>>> import numpy as np
>>> from numpy import linalg as LA
>>> np.set_printoptions(precision=2, suppress=True, linewidth=120, legacy="1.25")
>>> feats = np.abs(np.array([[-1, 5, -3, -3, 4],
...     [1, 4, -2, -3, -5],
...     [2, -1, 1, -2, 4],
...     [-5, 5, -3, 5, -1],
...     [-5, 5, 2, 1, -1]])) + np.eye(5)
>>> feats = feats / feats.sum(axis=1, keepdims=True)
>>> print(feats)
[[0.12 0.29 0.18 0.18 0.24]
 [0.06 0.31 0.12 0.19 0.31]
 [0.18 0.09 0.18 0.18 0.36]
 [0.25 0.25 0.15 0.3  0.05]
 [0.33 0.33 0.13 0.07 0.13]]
>>> print(round(np.einsum("ij,ji->", feats, feats), 2))
1.08
>>> print(np.round(np.poly(feats), 2) + 0)
[ 1.   -1.05  0.01  0.04  0.    0.  ]
>>> print(np.kron(np.eye(2, dtype=int), feats))
[[0.12 0.29 0.18 0.18 0.24 0.   0.   0.   0.   0.  ]
 [0.06 0.31 0.12 0.19 0.31 0.   0.   0.   0.   0.  ]
 [0.18 0.09 0.18 0.18 0.36 0.   0.   0.   0.   0.  ]
 [0.25 0.25 0.15 0.3  0.05 0.   0.   0.   0.   0.  ]
 [0.33 0.33 0.13 0.07 0.13 0.   0.   0.   0.   0.  ]
 [0.   0.   0.   0.   0.   0.12 0.29 0.18 0.18 0.24]
 [0.   0.   0.   0.   0.   0.06 0.31 0.12 0.19 0.31]
 [0.   0.   0.   0.   0.   0.18 0.09 0.18 0.18 0.36]
 [0.   0.   0.   0.   0.   0.25 0.25 0.15 0.3  0.05]
 [0.   0.   0.   0.   0.   0.33 0.33 0.13 0.07 0.13]]
>>> print(round(float(LA.det(feats.T)), 2))
0.0
>>> other = LA.invert(feats)
Traceback (most recent call last):
  File "<python-input-10>", line 1, in <module>
    other = LA.invert(feats)
            ^^^^^^^^^
AttributeError: module 'numpy.linalg' has no attribute 'invert'
>>> other = LA.inv(feats)
>>> print(np.round(LA.det(feats) * other, 2) + 0)
[[ 0.    0.    0.    0.    0.  ]
 [ 0.    0.    0.    0.    0.  ]
 [ 0.01 -0.01  0.    0.    0.  ]
 [ 0.    0.    0.    0.    0.  ]
 [ 0.    0.    0.    0.    0.  ]]
>>> print(round(float(LA.det(feats) * LA.det(other)), 2))
1.0
>>> print(np.round(feats @ other, 2) + 0)
[[1. 0. 0. 0. 0.]
 [0. 1. 0. 0. 0.]
 [0. 0. 1. 0. 0.]
 [0. 0. 0. 1. 0.]
 [0. 0. 0. 0. 1.]]
>>> print((np.abs(other) > 1e-9).astype(int))
[[1 1 1 1 1]
 [1 1 1 1 1]
 [1 1 1 1 1]
 [1 1 1 1 1]
 [1 1 1 1 1]]
>>> print(np.round(LA.cond(feats), 2))
24.77
>>> print(np.allclose(other, feats.T))
False
>>> gram = feats.T @ feats
>>> print(round(np.trace(gram), 2), round((feats ** 2).sum(), 2))
1.21 1.21
>>> print(gram)
[[0.22 0.24 0.14 0.16 0.17]
 [0.24 0.37 0.19 0.22 0.26]
 [0.14 0.19 0.12 0.14 0.17]
 [0.16 0.22 0.14 0.19 0.19]
 [0.17 0.26 0.17 0.19 0.31]]
>>> print(round(np.abs(feats).max(), 2))
0.36
>>> print(np.diff(feats, axis=0))
[[-0.06  0.02 -0.05  0.01  0.08]
 [ 0.12 -0.22  0.06 -0.01  0.05]
 [ 0.07  0.16 -0.03  0.12 -0.31]
 [ 0.08  0.08 -0.02 -0.23  0.08]]
>>> print(np.unravel_index(np.abs(feats).argmax(), feats.shape))
(2, 4)
>>> np.zeros(5, 5)
Traceback (most recent call last):
  File "<python-input-24>", line 1, in <module>
    np.zeros(5, 5)
    ~~~~~~~~^^^^^^
TypeError: Cannot interpret '5' as a data type
>>> print(feats - feats[0])
[[ 0.    0.    0.    0.    0.  ]
 [-0.06  0.02 -0.05  0.01  0.08]
 [ 0.06 -0.2   0.01  0.01  0.13]
 [ 0.13 -0.04 -0.03  0.12 -0.19]
 [ 0.22  0.04 -0.04 -0.11 -0.1 ]]
>>> feats[:, 5]
Traceback (most recent call last):
  File "<python-input-26>", line 1, in <module>
    feats[:, 5]
    ~~~~~^^^^^^
IndexError: index 5 is out of bounds for axis 1 with size 5
>>> print(round(float(LA.norm(feats)), 2))
1.1
>>> print(np.count_nonzero(feats))
25
>>> Q, V = LA.qr(feats[:, :1])[0], LA.qr(feats[:, 1:])[0]
>>> sv = LA.svd(Q.T @ V, compute_uv=False)
>>> print(round(LA.norm(Q @ Q.T - V @ V.T, 2), 2))
1.0
>>> print(np.degrees(np.arccos(sv.clip(0, 1))))
[18.58]
>>> m1 = np.loadtxt("case6.csv", delimiter=",")
>>> print(m1)
[[  4.23   8.35   6.99   3.48   1.25   7.35   2.87  -2.75]
 [  1.38  -0.82  -3.21  -1.82  -1.19  -1.82  -1.01  -5.19]
 [  3.15   3.18   0.58   0.62  -0.52   2.18   0.55  -4.52]
 [  6.85   9.45   5.37   4.69  -0.16   8.45   2.76  -4.16]
 [ -3.8  -11.64 -12.96  -8.52  -2.72 -12.64  -5.12  -6.72]
 [  3.49   2.82  -0.39   0.53  -0.96   1.82   0.29  -4.96]
 [  5.35   2.85  -2.67   1.01  -2.34   1.85  -0.16  -6.34]
 [  3.41   4.22   1.81   1.21  -0.2    3.22   1.01  -4.2 ]
 [  0.18  -1.83  -3.21  -2.62  -0.79  -2.83  -1.21  -4.79]
 [  2.57   1.37  -1.41  -0.42  -0.99   0.37  -0.21  -4.99]
 [  0.12  -1.61  -2.81  -2.52  -0.64  -2.61  -1.08  -4.64]
 [  3.98   5.25   2.65   1.87  -0.11   4.25   1.38  -4.11]
 [  4.23   1.54  -3.23   0.08  -2.15   0.54  -0.54  -6.15]
 [  8.94  15.14  11.29   8.05   1.12  14.14   5.08  -2.88]
 [  7.45   8.8    3.63   4.51  -0.94   7.8    2.29  -4.94]
 [  6.59   9.13   5.21   4.46  -0.12   8.13   2.67  -4.12]
 [ -1.2   -7.8  -10.45  -5.95  -2.75  -8.8   -3.85  -6.75]
 [  4.02   0.37  -4.72  -0.56  -2.58  -0.63  -1.07  -6.58]
 [  4.59   5.44   2.16   2.12  -0.48   4.44   1.32  -4.48]
 [  0.74  -0.98  -2.64  -2.06  -0.79  -1.98  -0.92  -4.79]
 [  5.42   5.44   1.14   2.33  -1.09   4.44   1.12  -5.09]
 [  5.4    5.55   1.32   2.38  -1.03   4.55   1.17  -5.03]
 [  0.74  -2.04  -4.24  -2.58  -1.33  -3.04  -1.46  -5.33]
 [  2.78   2.22  -0.39   0.06  -0.73   1.22   0.17  -4.73]
 [  5.91   7.37   3.42   3.41  -0.5    6.37   1.96  -4.5 ]]
>>> rk = LA.matrix_rank(m1)
>>> print(rk)
3
>>> ns = LA.svd(m1)[2][rk:].T
>>> print(np.round(ns @ ns.T, 2) + 0)
[[ 0.6  -0.19  0.21 -0.22  0.21 -0.2   0.    0.16]
 [-0.19  0.68 -0.23 -0.13 -0.03 -0.28 -0.1   0.15]
 [ 0.21 -0.23  0.4   0.06 -0.29 -0.16 -0.15 -0.02]
 [-0.22 -0.13  0.06  0.71  0.12 -0.23 -0.03 -0.26]
 [ 0.21 -0.03 -0.29  0.12  0.82  0.02 -0.05  0.01]
 [-0.2  -0.28 -0.16 -0.23  0.02  0.7  -0.09 -0.06]
 [ 0.   -0.1  -0.15 -0.03 -0.05 -0.09  0.95 -0.02]
 [ 0.16  0.15 -0.02 -0.26  0.01 -0.06 -0.02  0.14]]
>>> print([int(LA.matrix_rank(m1[:i])) for i in range(1, len(m1) + 1)])
[1, 2, 3, 3, 3, 3, 3, 3, 3, 3, 3, 3, 3, 3, 3, 3, 3, 3, 3, 3, 3, 3, 3, 3, 3]
>>> print(np.allclose(m1 @ ns, 0))
True
>>> print(round(LA.norm(m1[24] - m1[17]), 2))
14.21
>>> print(round(float(LA.norm(m1, 1)), 2), round(float(LA.norm(m1, np.inf)), 2))
125.2 66.64
>>> print(round(LA.norm(m1) ** 2 / LA.norm(m1, 2) ** 2, 2))
1.3
>>> print(round(float(LA.norm(m1[24], 1)), 2), round(LA.norm(m1[24], np.inf), 2))
33.44 7.37
>>> Z = m1[[23, 5]].astype(float)
>>> for _ in range(4):
...     idx = LA.norm(m1[:, None] - Z, axis=-1).argmin(axis=1)
...     Z = np.array([m1[idx == j].mean(axis=0) for j in range(2)])
... 
>>> print(idx)
[1 0 1 1 0 1 1 1 0 0 0 1 0 1 1 1 0 0 1 0 1 1 0 1 1]
>>> print(Z[1] - Z[0])
[4.27 8.69 7.7  5.41 1.14 8.69 3.28 1.14]
>>> print(Z)
[[ 0.9  -2.34 -4.89 -2.7  -1.59 -3.34 -1.65 -5.59]
 [ 5.17  6.35  2.81  2.72 -0.45  5.35  1.63 -4.45]]
